% python3 -q
>>> import numpy as np
>>> from numpy import linalg as LA
>>> np.set_printoptions(precision=2, suppress=True, linewidth=120, legacy="1.25")
>>> rnd = lambda a: np.round(a, 2) + 0
>>> K = np.loadtxt("mat.csv", delimiter=",")
>>> rnd(K)
array([[-2.2 , -1.26,  1.25,  1.01],
       [ 1.44, -1.97, -0.75,  1.58],
       [-0.84, -1.55, -1.52, -1.89],
       [-1.18,  1.05, -2.14,  1.38]])
>>> rnd((K - K.T) / 2)
array([[ 0.  , -1.35,  1.05,  1.1 ],
       [ 1.35,  0.  ,  0.4 ,  0.26],
       [-1.05, -0.4 ,  0.  ,  0.12],
       [-1.1 , -0.26, -0.12,  0.  ]])
>>> rnd(np.abs(LA.eigvals(K)).max())
3.0
>>> np.allclose(K @ K.T, K.T @ K)
True
>>> rnd((K + K.T) / 2)
array([[-2.2 ,  0.09,  0.2 , -0.08],
       [ 0.09, -1.97, -1.15,  1.32],
       [ 0.2 , -1.15, -1.52, -2.01],
       [-0.08,  1.32, -2.01,  1.38]])
>>> proj = np.triu(np.array([[0, -1, -1, 2], [2, 2, 0, 1], [4, -3, 1, -1], [-2, 0, 3, -4]]), 1) + np.eye(4)
>>> A2 = proj @ K @ LA.inv(proj)
>>> rnd(proj @ K - K @ proj)
array([[-2.96,  3.43, -4.21,  9.98],
       [-1.18,  2.49, -0.7 , -0.26],
       [ 1.18, -1.9 ,  1.29,  0.34],
       [ 0.  , -1.18, -1.18, -0.83]])
>>> rnd(np.poly(A2))
array([  1.  ,   4.31,   0.  , -38.75, -81.  ])
>>> O = K.astype(float).copy()
>>> for j in range(4):
...     O[:, j] -= O[:, :j] @ (O[:, :j].T @ O[:, j])
...     O[:, j] /= LA.norm(O[:, j])
... 
>>> rnd(O.T @ O)
array([[1., 0., 0., 0.],
       [0., 1., 0., 0.],
       [0., 0., 1., 0.],
       [0., 0., 0., 1.]])
>>> F = np.loadtxt("out12.csv", delimiter=",")
>>> F
array([[ 0.  ,  0.6 ,  1.  ],
       [-0.38,  0.43,  0.99],
       [ 0.7 ,  0.2 , -0.7 ],
       [-0.4 ,  0.4 ,  1.  ]])
>>> O = F.astype(float).copy()
>>> for j in range(3):
...     O[:, j] -= O[:, :j] @ (O[:, :j].T @ O[:, j])
...     O[:, j] /= LA.norm(O[:, j])
... 
>>> rnd(O.T @ O)
array([[1., 0., 0.],
       [0., 1., 0.],
       [0., 0., 1.]])
>>> rnd(O.T @ F)
array([[ 0.89, -0.21, -1.42],
       [ 0.  ,  0.84,  1.19],
       [ 0.  ,  0.  ,  0.22]])
